% ipython --no-banner

In [1]: import numpy as np

In [2]: np.set_printoptions(precision=1, suppress=True, linewidth=160, sign=" ")

In [3]: M2 = np.array([[1, -1]])

In [4]: A = np.block([[np.zeros((1, 1)), M2], [M2.T, np.zeros((2, 2))]])

In [5]: print(A)
[[ 0.  1. -1.]
 [ 1.  0.  0.]
 [-1.  0.  0.]]

In [6]: theta = np.radians(37)

In [7]: Rm = np.eye(3)

In [8]: Rm[0, 0] = Rm[2, 2] = np.cos(theta)

In [9]: Rm[0, 2], Rm[2, 0] = -np.sin(theta), np.sin(theta)

In [10]: print(Rm)
[[ 0.8  0.  -0.6]
 [ 0.   1.   0. ]
 [ 0.6  0.   0.8]]

In [11]: M2 = A @ Rm.T

In [12]: print(np.abs(M2 - A).max(axis=0))
[ 0.6  0.   0.6]

In [13]: print(round(float(np.linalg.det(Rm)), 1), np.round(np.trace(Rm), 1))
1.0 2.6

In [14]: ev, V = np.linalg.eigh(A)

In [15]: x = np.array([-3, -1, 2])

In [16]: print(np.linalg.eigvalsh(A[1:, 1:]))
[ 0.  0.]

In [17]: print((np.sign(V[:, -1].round(6)) == np.sign(V[0, -1].round(6))).astype(int))
[ 1  1  0]

In [18]: left, s, vt = np.linalg.svd(A)

In [19]: V = vt[:(s > 1e-8).sum()]

In [20]: rng = np.random.default_rng(893)

In [21]: x = A[0] + 3 * A[2] + rng.integers(2) * np.eye(3)[0]

In [22]: print(x)
[-2.  1. -1.]

In [23]: print(np.allclose(V.T @ V @ x, x))
True

In [24]: print(np.diag(V.T @ V))
[ 1.   0.5  0.5]

In [25]: M2 = A / np.sqrt((A ** 2).mean(axis=1, keepdims=True))

In [26]: print(np.linalg.matrix_rank(M2) == np.linalg.matrix_rank(A))
True

In [27]: print(np.linalg.matrix_rank(A - A.mean(axis=1, keepdims=True)))
2

In [28]: M2 = A + rng.integers(-2, 3, (3, 2)) @ rng.integers(-2, 3, (2, 3))

In [29]: print(M2)
[[ 0.  1. -1.]
 [-1. -4.  4.]
 [ 3.  4.  2.]]

In [30]: print(M2 - A)
[[ 0.  0.  0.]
 [-2. -4.  4.]
 [ 4.  4.  2.]]

In [31]: print(np.round(np.linalg.svd(M2 - A, compute_uv=False), 1) + 0)
[ 7.2  4.5  0. ]

In [32]: print(np.abs(M2 - A).sum(axis=1))
[  0.  10.  10.]

In [33]: print(np.linalg.matrix_rank(M2 - A, tol=1e-8))
2

In [34]: M2 = np.array([[0, -1, 2, -1], [1, -3, 2, 1], [1, 1, 2, 2], [0, 0, 1, 1]])

In [35]: F = np.triu(M2, 1)

In [36]: print(F)
[[ 0 -1  2 -1]
 [ 0  0  2  1]
 [ 0  0  0  2]
 [ 0  0  0  0]]

In [37]: print(round(float(np.trace(np.linalg.pinv(F) @ F)), 1))
3.0

In [38]: print(np.unique(F.round(6), axis=0).shape)
(4, 4)

In [39]: print(np.abs(np.diag(np.linalg.qr(F)[1])) > 1e-9)
[False False False False]
